$ python -q
>>> import numpy as np
>>> import numpy.linalg as la
>>> np.set_printoptions(suppress=True, linewidth=160)
>>> def tidy(a):
...     return np.round(a, 2) + 0
... 
>>> X = np.load("block12.npy")
>>> print(X)
[[-1.5  0.  -1.  -0.1]
 [ 0.6 16.  -0.7 -1. ]
 [ 0.9 -8.  -1.2 -0.3]]
>>> vec = np.array([3, 0, 0, 1])
>>> a = np.maximum(X @ vec, 0)
>>> print(np.flatnonzero(a > 1e-9))
[1 2]
>>> print(X * (a > 1e-9)[:, None])
[[-0.   0.  -0.  -0. ]
 [ 0.6 16.  -0.7 -1. ]
 [ 0.9 -8.  -1.2 -0.3]]
>>> print(tidy(a))
[0.  0.8 2.4]
>>> B = X / la.norm(X, axis=1, keepdims=True)
>>> gram = B @ B.T
>>> print(np.argwhere(np.triu(np.abs(gram) > 0.95, 1)))
[[1 2]]
>>> print(tidy(gram[0]))
[ 1.    0.   -0.01]
>>> print(tidy(np.degrees(np.arccos(np.clip(gram[0, 2], -1, 1)))))
90.47
>>> print(tidy(gram))
[[ 1.    0.   -0.01]
 [ 0.    1.   -0.97]
 [-0.01 -0.97  1.  ]]
>>> print(tidy(la.norm(B, axis=1)))
[1. 1. 1.]
>>> proj = np.triu(np.array([[0, 3, 9], [6, 4, 8], [8, 0, 9]]), 1) + np.eye(3)
>>> B = proj @ gram @ la.inv(proj)
>>> print(tidy(np.trace(B)), np.trace(gram))
3.0 3.0
>>> print(la.matrix_rank(B))
3
>>> print(tidy(la.det(B)))
0.07
>>> mat = np.array([[15, 0, -27], [-5, 8, 1], [35, -14, -49], [10, 2, -20]])
>>> U, s, vt = la.svd(mat, full_matrices=False)
>>> print(np.allclose(U * s @ vt, mat))
True
>>> print(tidy(np.cumsum(s ** 2) / np.sum(s ** 2)))
[0.97 1.   1.  ]
>>> print(np.abs(U[:, 0]).round(6).argmax())
2
>>> print(U.shape, s.shape, vt.shape)
(4, 3) (3,) (3, 3)
>>> print(np.abs(np.diag(la.qr(mat)[1])) > 1e-9)
[ True  True False]
>>> print(la.lstsq(mat[:-1].T, mat[-1])[2])
2
>>> print(np.unique(mat.round(6), axis=0).shape)
(4, 3)
>>> print(tidy(mat @ la.pinv(mat) @ mat))
[[ 15.   0. -27.]
 [ -5.   8.   1.]
 [ 35. -14. -49.]
 [ 10.   2. -20.]]
>>> f = np.array([3, 3, 0])
>>> print(np.cross(mat[0, :3], mat[3, :3]))
[54 30 30]
>>> print(np.polyval(f, mat[0]))
[ 720    0 2106]
>>> print(np.convolve(mat[0], f))
[ 45  45 -81 -81   0]
>>> J = np.load("w.npy")
>>> print(J)
[[  6  -6   2]
 [  9   0   0]
 [  1  -3   1]
 [  1 -18   6]]
>>> U, s, vt = la.svd(J)
>>> V = vt[:(s > 1e-8).sum()]
>>> rng = np.random.default_rng(428)
>>> vec = J[2] + -2 * J[0] + rng.integers(2) * np.eye(3)[0]
>>> print(vec)
[-11.   9.  -3.]
>>> print(tidy(V.T @ V))
[[ 1.   0.   0. ]
 [ 0.   0.9 -0.3]
 [ 0.  -0.3  0.1]]
>>> print(tidy(la.norm(vec - V.T @ V @ vec)))
0.0
>>> T = np.stack([J, 2 * J, J[::-1]])
>>> print(T.sum(axis=0))
[[ 19 -36  12]
 [ 28  -3   1]
 [ 12  -9   3]
 [  9 -60  20]]
>>> print((T @ J.T).shape)
(3, 4, 4)
>>> print(tidy(la.norm(T, axis=(1, 2))))
[23. 46. 23.]
>>> print(la.matrix_rank(T.reshape(3, -1)))
2
>>> print(la.matrix_rank(T))
[2 2 2]
>>> M = np.load("arr.npy")
>>> print(tidy(M))
[[-2.8   1.87  3.69]
 [ 0.25 -2.92 -4.05]
 [-0.53  2.85  4.07]
 [ 3.74  2.64  2.01]
 [-0.83  2.77  4.08]
 [-2.68 -3.02 -2.96]
 [-3.85 -2.58 -1.88]
 [ 3.72 -1.17 -3.13]
 [ 2.08  3.1   3.32]
 [ 3.38  2.81  2.39]
 [ 1.09 -2.68 -4.08]
 [-0.12 -3.   -4.  ]
 [-2.23  2.2   3.9 ]
 [-3.94 -2.52 -1.76]
 [ 1.62  3.13  3.55]
 [ 4.7   1.68  0.3 ]
 [-2.18 -3.09 -3.27]
 [ 3.14  2.9   2.6 ]
 [ 1.14  3.12  3.74]
 [ 3.77  2.62  1.97]
 [-1.52  2.52  4.04]
 [ 3.7  -1.19 -3.15]
 [ 4.52  1.98  0.8 ]]
>>> # rows and columns are dependent
>>> rk = la.matrix_rank(M)
>>> print(rk)
2
>>> null = la.svd(M)[2][rk:].T
>>> print(la.matrix_rank(M.T @ M), la.matrix_rank(M @ M.T))
2 2
>>> print([int(la.matrix_rank(np.delete(M, i, axis=0))) for i in range(23)])
[2, 2, 2, 2, 2, 2, 2, 2, 2, 2, 2, 2, 2, 2, 2, 2, 2, 2, 2, 2, 2, 2, 2]
>>> print(null.shape)
(3, 1)
>>> print(tidy(null @ null.T))
[[ 0.06 -0.19  0.14]
 [-0.19  0.61 -0.45]
 [ 0.14 -0.45  0.33]]
>>> q, _ = la.qr(np.array([[0.0, 1.7, -1.9, 0.3],
...     [0.1, 0.5, 0.4, 0.0],
...     [0.3, -0.6, -1.0, -2.6],
...     [-1.8, 0.3, -0.7, 0.5]]))
>>> V, _ = la.qr(np.array([[0.1, -0.4], [2.3, 0.0]]))
>>> s = 3 * 0.7 ** np.arange(2)
>>> K = q[:, :2] * s @ V[:2]
>>> print(tidy(K))
[[ 1.92 -0.08]
 [ 0.59  0.14]
 [-0.59  0.52]
 [-0.2  -2.95]]
>>> B = np.c_[K[:, :1] @ np.array([[3]]), np.array([1, -2, 0, 0])]
>>> print(tidy(B))
[[ 5.76  1.  ]
 [ 1.78 -2.  ]
 [-1.76  0.  ]
 [-0.59  0.  ]]
>>> print(la.matrix_rank(np.c_[K, B]))
3
>>> print(la.matrix_rank(B))
2
>>> print(tidy(la.norm(B - K @ la.lstsq(K, B)[0], axis=0)))
[0.  2.2]
>>> print(tidy(la.lstsq(K, B[:, 0])[0]))
[3. 0.]
>>> print(tidy(la.norm(la.qr(K)[0].T @ B, axis=0) ** 2 / ((B ** 2).sum(axis=0) + 1e-12)))
[1.   0.03]
>>> B = np.array([[-2, 4, -1], [-1, -5, 1]])
>>> print(tidy(np.einsum("ik,kj->ji", K, B)))
[[-3.75 -1.33  0.66  3.34]
 [ 8.09  1.68 -4.94 13.96]
 [-2.   -0.46  1.11 -2.75]]
>>> E = np.load("run11.npy")
>>> print(E)
[[ 1 -2  4]
 [ 1 -1  1]
 [ 1  0  0]]
>>> B = E / np.sqrt((E ** 2).mean(axis=1, keepdims=True))
>>> print(la.matrix_rank(B) == la.matrix_rank(E))
True
>>> print(tidy(E - E.mean(axis=1, keepdims=True)))
[[ 0.   -3.    3.  ]
 [ 0.67 -1.33  0.67]
 [ 0.67 -0.33 -0.33]]
>>> def softmax(z):
...     e = np.exp(z - z.max(axis=-1, keepdims=True))
...     return e / e.sum(axis=-1, keepdims=True)
... 
>>> print(tidy(softmax(E[1])))
[0.47 0.06 0.47]
>>> print(tidy(softmax(10 * E[1])))
[0.5 0.  0.5]
>>> print(softmax(E).sum(axis=1))
[1. 1. 1.]
>>> print(tidy(softmax(E[1] + 3)))
[0.47 0.06 0.47]
>>> scores = E @ E.T / np.sqrt(3)
>>> print(tidy(softmax(scores + np.triu(np.full(scores.shape, -np.inf), 1))))
[[1.   0.   0.  ]
 [0.91 0.09 0.  ]
 [0.33 0.33 0.33]]
>>> print(tidy(softmax(scores)))
[[1.   0.   0.  ]
 [0.88 0.09 0.03]
 [0.33 0.33 0.33]]
>>> print(tidy(softmax(scores)[1] @ E))
[ 1.   -1.86  3.63]
>>> evals, V = la.eig(E)
>>> print(tidy(evals))
[ 2. -1. -1.]
>>> print(tidy(np.sort(la.eigvals(E @ E))))
[1. 1. 4.]
>>> print(tidy(np.sort(la.eigvals(E.T))))
[-1. -1.  2.]
>>> feats = np.load("case4.npy")
>>> print(feats)
[[2. 9. 8.]
 [0. 3. 0.]
 [0. 2. 0.]]
>>> # row 0 is much longer than the rest
>>> proj = np.triu(np.array([[9, 9, 6], [5, 3, 1], [6, 5, 2]]), 1) + np.eye(3)
>>> B = proj @ feats @ la.inv(proj)
>>> print(np.poly(B))
[ 1. -5.  6.  0.]
>>> print(tidy(la.det(B)))
0.0
>>> print(np.trace(B), np.trace(feats))
5.0 5.0
>>> print(la.matrix_rank(B))
2
>>> U, s, vt = la.svd(feats)
>>> V = vt[:(s > 1e-8).sum()]
>>> vec = feats[1] + -2 * feats[0] + rng.integers(2) * np.eye(3)[0]
>>> print(vec)
[ -3. -15. -16.]
>>> print(tidy(la.norm(vec - V.T @ V @ vec)))
0.97
>>> print(la.matrix_rank(np.vstack([feats, vec])))
3
>>> A = np.loadtxt("layer18.csv", delimiter=",")
>>> print(A)
[[-0.6  -0.02  3.41]
 [ 0.61  0.12 -3.77]
 [ 0.5   0.11 -3.49]
 [ 0.78  0.02 -5.36]
 [ 0.98  0.1  -5.39]
 [-0.36 -0.02  1.78]
 [-0.27  0.03  3.63]
 [ 0.66  0.13 -3.47]
 [ 0.71  0.02 -3.6 ]
 [-0.22  0.05  1.75]
 [-0.21 -0.05  1.74]]
>>> # column 2 is much longer than the rest
>>> vec = np.array([-1, -1, 2])
>>> y = A @ vec
>>> print(tidy(la.pinv(A) @ A))
[[1. 0. 0.]
 [0. 1. 0.]
 [0. 0. 1.]]
>>> print(tidy(la.solve(A.T @ A, A.T @ y)))
[-1. -1.  2.]
>>> y = y + 0.05 * rng.normal(size=11)
>>> print(tidy(y))
[  7.4   -8.39  -7.56 -11.57 -11.92   3.95   7.44  -7.72  -7.88   3.79   3.73]
>>> coef, *_ = la.lstsq(A, y)
>>> print([round(float(la.norm(la.solve(A.T @ A + lam * np.eye(3), A.T @ y))), 2) for lam in (0, 1, 10, 100)])
[2.47, 2.14, 2.01, 1.28]
>>> print(tidy(A.T @ (y - A @ coef)))
[0. 0. 0.]
>>> Xs = (A - A.mean(axis=0)) / A.std(axis=0)
>>> print(np.argwhere(np.abs(Xs) > 2))
[]
>>> coef = la.lstsq(np.delete(Xs, 0, axis=1), Xs[:, 0])[0]
>>> print(tidy(coef))
[ 0.08 -0.93]
>>> print(np.abs(coef).argmax())
1
>>> B = A / np.sqrt((A ** 2).mean(axis=1, keepdims=True))
>>> print(tidy(B[5]))
[-0.34 -0.02  1.7 ]
>>> print(la.matrix_rank(A - A.mean(axis=1, keepdims=True)))
2
